>>> import numpy as np
>>> from numpy import linalg as LA
>>> np.set_printoptions(precision=2, suppress=True, linewidth=160)
>>> tidy = lambda a: np.round(a, 2) + 0
>>> K = np.load("arr.npy")
>>> K
array([[-1.,  0.,  0.,  0.],
       [ 0.,  1.,  0.,  0.],
       [ 0.,  0.,  1.,  0.],
       [ 0.,  0.,  0., -1.]])
>>> tidy(LA.pinv(K))
array([[-1.,  0.,  0.,  0.],
       [ 0.,  1.,  0.,  0.],
       [ 0.,  0.,  1.,  0.],
       [ 0.,  0.,  0., -1.]])
>>> tidy(LA.svd(K, compute_uv=False))
array([1., 1., 1., 1.])
>>> tidy(LA.norm(K, axis=0))
array([1., 1., 1., 1.])
>>> K.T @ K
array([[1., 0., 0., 0.],
       [0., 1., 0., 0.],
       [0., 0., 1., 0.],
       [0., 0., 0., 1.]])
>>> LA.matrix_rank(K - K[0, 0] * np.eye(4))
np.int64(2)
>>> tidy(np.sort(LA.eigvals(K)))
array([-1., -1.,  1.,  1.])
>>> [int(LA.matrix_rank(LA.matrix_power(K, p))) for p in range(1, 5)]
[4, 4, 4, 4]
>>> np.prod(np.diag(K)), tidy(LA.det(K))
(np.float64(1.0), np.float64(1.0))
>>> [round(float(LA.det(K[:i, :i])), 2) + 0 for i in range(1, 5)]
[-1.0, -1.0, -1.0, 1.0]
>>> sig = 20 * 0.7 ** np.arange(3)
>>> rng = np.random.default_rng(309)
>>> feats = rng.normal(size=(14, 3)) * rng.permutation(sig)
>>> tidy(feats)
array([[-21.51,  21.62,  -6.21],
       [-23.39, -48.2 ,   0.43],
       [ -1.83, -15.73,   9.85],
       [-23.63, -10.67,  12.05],
       [ -6.54,  12.56, -21.25],
       [ -4.51,  10.31,   7.24],
       [ 22.72,  28.12,  -3.51],
       [  7.41,  27.58,  11.01],
       [ 15.32,  -1.74,  -6.14],
       [ 22.59,  29.67,  23.47],
       [ 23.53, -15.85,  -5.07],
       [-14.14,  14.56,  -3.11],
       [-17.25,  17.99,  -1.86],
       [  6.96, -19.22,   9.46]])
>>> Xs = (feats - feats.mean(axis=0)) / feats.std(axis=0)
>>> tidy(Xs.std(axis=0))
array([1., 1., 1.])
>>> coef = LA.lstsq(np.delete(Xs, 0, axis=1), Xs[:, 0])[0]
>>> np.abs(coef).argmax()
np.int64(0)
